>>> import numpy as np
>>> import numpy.linalg as la
>>> np.set_printoptions(precision=2, suppress=True, linewidth=200, floatmode="fixed")
>>> rng = np.random.default_rng(422220)
>>> A = rng.normal(size=(10, 4))
>>> A = 20 * A / la.norm(A, axis=1, keepdims=True)
>>> A
array([[  3.16,  -6.76,   5.24,  17.80],
       [ -8.32,   2.50,  13.28,  12.17],
       [  5.99,   5.37,  15.74,  -9.36],
       [-10.59,   3.48,  10.86,  12.56],
       [-17.52,  -1.21,   9.31,  -2.20],
       [ -6.42, -16.63,  -5.75,   7.01],
       [  6.57, -17.42,  -6.53,   3.31],
       [ 17.85,   5.08,  -7.40,   0.86],
       [ -8.04,   9.93, -15.35,  -1.12],
       [-14.58,  10.99,  -3.97,   7.13]])
>>> lab = A[:, 2] > np.median(A[:, 2])
>>> f = A[lab].mean(axis=0) - A[~lab].mean(axis=0)
>>> print(f)
[-4.53  2.29 18.69  2.76]
>>> ((A - A.mean(axis=0)) @ f > 0).astype(int)
array([1, 1, 1, 1, 1, 0, 0, 0, 0, 0])
>>> f = np.array([-1, 3])
>>> np.cross(A[0, :3], A[2, :3])
array([-134.56,  -18.39,   57.46])
>>> np.correlate(A[0], A[2], "full")
array([ -29.60,  113.04, -138.46, -101.52,  267.83,  127.03,  106.54])
>>> np.polyval(f, A[0])
array([ -0.16,   9.76,  -2.24, -14.80])
>>> M2 = np.c_[A[:, :2] @ np.array([[-6, -1], [5, 0]]), np.array([1, 2, 1, 0, 1, 0, 0, 0, 1, 2])]
>>> M2
array([[ -52.77,   -3.16,    1.00],
       [  62.45,    8.32,    2.00],
       [  -9.04,   -5.99,    1.00],
       [  80.96,   10.59,    0.00],
       [  99.08,   17.52,    1.00],
       [ -44.60,    6.42,    0.00],
       [-126.48,   -6.57,    0.00],
       [ -81.72,  -17.85,    0.00],
       [  97.86,    8.04,    1.00],
       [ 142.45,   14.58,    2.00]])
>>> np.round(la.lstsq(A, M2[:, 0])[0], 2) + 0
array([-6.00,  5.00,  0.00,  0.00])
>>> print(la.matrix_rank(M2))
3
>>> la.matrix_rank(np.c_[A, M2])
np.int64(5)
>>> cent = M2[[2, 9]].astype(float)
>>> for _ in range(4):
...     lab = la.norm(M2[:, None] - cent, axis=-1).argmin(axis=1)
...     cent = np.array([M2[lab == j].mean(axis=0) for j in range(2)])
... 
>>> print(lab)
[0 1 0 1 1 0 0 0 1 1]
>>> cent[1] - cent[0]
array([159.48,  17.24,   0.80])
>>> cent
array([[-62.92,  -5.43,   0.40],
       [ 96.56,  11.81,   1.20]])
>>> proj = A @ la.solve(A.T @ A, A.T)
>>> np.diag(proj)
array([0.48, 0.32, 0.44, 0.31, 0.41, 0.42, 0.36, 0.44, 0.45, 0.38])
>>> proj @ A[:, 3]
array([17.80, 12.17, -9.36, 12.56, -2.20,  7.01,  3.31,  0.86, -1.12,  7.13])
>>> np.trace(proj)
np.float64(4.0)
>>> np.allclose(proj @ proj, proj)
True
>>> print(la.matrix_rank(np.eye(10) - proj))
6
>>> np.round(la.eigvalsh(proj), 2) + 0
array([0.00, 0.00, 0.00, 0.00, 0.00, 0.00, 1.00, 1.00, 1.00, 1.00])
>>> F = np.load("case3.npy")
>>> F
array([[2, 0, 0, 0, 0, 0],
       [0, 3, 0, 0, 0, 0],
       [0, 0, 2, 0, 0, 0],
       [0, 0, 0, 2, 0, 0],
       [0, 0, 0, 0, 3, 0],
       [0, 0, 0, 0, 0, 0]])
>>> # null space of dimension 1
>>> ev, vecs = la.eigh(F)
>>> ev
array([0.00, 2.00, 2.00, 2.00, 3.00, 3.00])
>>> print(la.eigvalsh(F @ F))
[0.00 4.00 4.00 4.00 9.00 9.00]
>>> vecs @ np.diag(ev) @ vecs.T
array([[2.00, 0.00, 0.00, 0.00, 0.00, 0.00],
       [0.00, 3.00, 0.00, 0.00, 0.00, 0.00],
       [0.00, 0.00, 2.00, 0.00, 0.00, 0.00],
       [0.00, 0.00, 0.00, 2.00, 0.00, 0.00],
       [0.00, 0.00, 0.00, 0.00, 3.00, 0.00],
       [0.00, 0.00, 0.00, 0.00, 0.00, 0.00]])
>>> vecs.T @ vecs
array([[1.00, 0.00, 0.00, 0.00, 0.00, 0.00],
       [0.00, 1.00, 0.00, 0.00, 0.00, 0.00],
       [0.00, 0.00, 1.00, 0.00, 0.00, 0.00],
       [0.00, 0.00, 0.00, 1.00, 0.00, 0.00],
       [0.00, 0.00, 0.00, 0.00, 1.00, 0.00],
       [0.00, 0.00, 0.00, 0.00, 0.00, 1.00]])
>>> np.unique(ev.round(6) + 0, return_counts=True)[1]
array([1, 3, 2])
>>> vecs.T @ F @ vecs
array([[0.00, 0.00, 0.00, 0.00, 0.00, 0.00],
       [0.00, 2.00, 0.00, 0.00, 0.00, 0.00],
       [0.00, 0.00, 2.00, 0.00, 0.00, 0.00],
       [0.00, 0.00, 0.00, 2.00, 0.00, 0.00],
       [0.00, 0.00, 0.00, 0.00, 3.00, 0.00],
       [0.00, 0.00, 0.00, 0.00, 0.00, 3.00]])
>>> la.eigvalsh(F + -1 * np.eye(6))
array([-1.00,  1.00,  1.00,  1.00,  2.00,  2.00])
>>> ev.sum(), np.trace(F)
(np.float64(12.0), np.int64(12))
>>> E = np.load("a.npy")
>>> E
array([[2.00, 0.00, 0.00, 0.00],
       [0.00, 2.00, 0.00, 0.00],
       [0.00, 0.00, 2.00, 0.00],
       [0.00, 0.00, 0.00, 2.00]])
>>> # splits into 4 blocks
>>> np.sort(la.eigvals(E))
array([2.00, 2.00, 2.00, 2.00])
>>> la.matrix_power(E - np.diag(np.diag(E)), 4)
array([[0.00, 0.00, 0.00, 0.00],
       [0.00, 0.00, 0.00, 0.00],
       [0.00, 0.00, 0.00, 0.00],
       [0.00, 0.00, 0.00, 0.00]])
>>> E @ E
array([[4.00, 0.00, 0.00, 0.00],
       [0.00, 4.00, 0.00, 0.00],
       [0.00, 0.00, 4.00, 0.00],
       [0.00, 0.00, 0.00, 4.00]])
